% python3 -q
>>> import numpy as np
>>> from numpy import linalg as LA
>>> np.set_printoptions(precision=1, suppress=True, linewidth=200, sign=" ")
>>> rng = np.random.default_rng(816719)
>>> A = rng.normal(size=(10, 3)) + 10 * np.array([2, -2, 0])
>>> A
array([[ 19.5, -19.1,  -1. ],
       [ 19.2, -19.9,   0.1],
       [ 22.8, -20.6,   1.2],
       [ 21. , -21. ,  -0.6],
       [ 20. , -19.9,  -1.1],
       [ 18.1, -20.1,   0.5],
       [ 21.3, -21.6,  -1.6],
       [ 20.2, -20.1,  -0.1],
       [ 19.8, -19.4,  -0.7],
       [ 20.3, -20.9,  -0.2]])
>>> Xs = (A - A.mean(axis=0)) / A.std(axis=0)
>>> np.argwhere(np.abs(Xs) > 2)
array([[ 2,  0],
       [ 2,  2]])
>>> Xs.std(axis=0)
array([ 1.,  1.,  1.])
>>> coef = LA.lstsq(np.delete(Xs, 2, axis=1), Xs[:, 2])[0]
>>> np.abs(coef).argmax()
np.int64(0)
>>> round(float(1 - np.var(Xs[:, 2] - np.delete(Xs, 2, axis=1) @ coef)), 1)
0.0
>>> E = np.loadtxt("mat.csv", delimiter=",")
>>> E.round(1) + 0
array([[-3.3, -3.2, -1.9],
       [ 0. , -4.8, -1.5],
       [ 4.6,  1.1,  1.6],
       [ 4.4, -2.2,  0.5],
       [-4.4, -1.6, -1.7],
       [ 3.8, -3.3, -0.1],
       [ 4.7,  0.8,  1.5],
       [-1.9, -4.2, -1.8],
       [-4.3,  2.6, -0.3],
       [ 1. , -4.7, -1.2],
       [ 4. , -3. ,  0.1],
       [-1.7, -4.4, -1.8],
       [ 4.3,  1.8,  1.7],
       [ 3.3,  3.2,  1.9],
       [-4.6, -1.2, -1.6],
       [ 4.6,  1.3,  1.6]])
>>> # looks like rank 2
>>> round(float(LA.norm(E, 1)), 1), round(LA.norm(E, np.inf), 1)
(54.9, np.float64(8.4))
>>> LA.norm(E, axis=0)
array([ 14.9,  12.1,   5.8])
>>> print(LA.norm(E, axis=1))
[ 5.  5.  5.  5.  5.  5.  5.  5.  5.  5.  5.  5.  5.  5.  5.  5.]
>>> np.round(LA.norm(E[6] - E[12]), 1)
np.float64(1.1)
>>> Xs = E - E.mean(axis=0)
>>> V = LA.svd(Xs)[2][:2]
>>> Y = Xs - Xs @ V.T @ V
>>> LA.norm(Y, axis=1).round(6).argmax()
np.int64(0)
>>> np.diag(V.T @ V)
array([ 0.9,  0.9,  0.1])
>>> (Xs @ V.T).std(axis=0)
array([ 4. ,  2.5])
>>> round(float(LA.norm(Y) / LA.norm(Xs)), 1)
0.0
>>> idx = A[:, 2] > np.median(A[:, 2])
>>> r0 = A[idx].mean(axis=0) - A[~idx].mean(axis=0)
>>> r0
array([-0.2, -0.1,  1.3])
>>> left, sv, Vt = LA.svd(E)
>>> sv.round(1) + 0
array([ 15.9,  12.1,   0. ])
>>> Y = left[:, :2] @ np.diag(sv[:2]) @ Vt[:2]
>>> np.round(LA.norm(E - Y) / LA.norm(E), 1)
np.float64(0.0)
>>> Y.round(1) + 0
array([[-3.3, -3.2, -1.9],
       [ 0. , -4.8, -1.5],
       [ 4.6,  1.1,  1.6],
       [ 4.4, -2.2,  0.5],
       [-4.4, -1.6, -1.7],
       [ 3.8, -3.3, -0.1],
       [ 4.7,  0.8,  1.5],
       [-1.9, -4.2, -1.8],
       [-4.3,  2.6, -0.3],
       [ 1. , -4.7, -1.2],
       [ 4. , -3. ,  0.1],
       [-1.7, -4.4, -1.8],
       [ 4.3,  1.8,  1.7],
       [ 3.3,  3.2,  1.9],
       [-4.6, -1.2, -1.6],
       [ 4.6,  1.3,  1.6]])
>>> LA.matrix_rank(E, rtol=0.05)
np.int64(2)
>>> M = np.load("m.npy")
>>> M
array([[ 0,  1,  1],
       [ 1,  0,  1],
       [ 1,  1,  0]])
>>> # symmetric, so the eigenvalues are real
>>> evals, V = LA.eig(M)
>>> np.round(np.prod(evals), 1)
np.float64(2.0)
>>> np.sort(LA.eigvals(M @ M))
array([ 1.,  1.,  4.])
>>> np.round(M @ V[:, 0] - evals[0] * V[:, 0], 1) + 0
array([ 0.,  0.,  0.])
>>> r0, v = M[2], M[0]
>>> r0 @ v
np.int64(1)
>>> r0 @ r0
np.int64(2)
>>> p = (r0 @ v) / (r0 @ r0) * r0
>>> p
array([ 0.5,  0.5,  0. ])
>>> round(LA.norm(r0 + v) ** 2 + LA.norm(r0 - v) ** 2, 1)
np.float64(8.0)
>>> (v - p) @ r0
np.float64(0.0)
>>> LA.matrix_rank(np.outer(r0, v))
np.int64(1)
>>> evals, V = LA.eigh(M)
>>> np.abs(V[:, -1])
array([ 0.6,  0.6,  0.6])
>>> np.unique(evals.round(6) + 0, return_counts=True)[1]
array([ 2,  1])
>>> (evals > 1e-8).sum(), (evals < -1e-8).sum()
(np.int64(1), np.int64(2))
>>> LA.svd(M, compute_uv=False)
array([ 2.,  1.,  1.])
>>> print(np.abs(V[:, -1]).round(6).argmax())
0
>>> np.round(V.T @ V, 1) + 0
array([[ 1.,  0.,  0.],
       [ 0.,  1.,  0.],
       [ 0.,  0.,  1.]])
>>> mat = np.load("arr.npy")
>>> print(mat)
[[ 3.  3.  0.]
 [ 3.  1.  3.]
 [ 0.  3.  1.]]
>>> vec = np.array([2, 2, 0])
>>> rhs = mat @ vec
>>> rhs
array([ 12.,   8.,   6.])
>>> np.round(LA.solve(mat, 3 * rhs), 1) + 0
array([ 6.,  6.,  0.])
>>> np.round(LA.solve(mat.T, mat[1]), 1) + 0
array([ 0.,  1.,  0.])
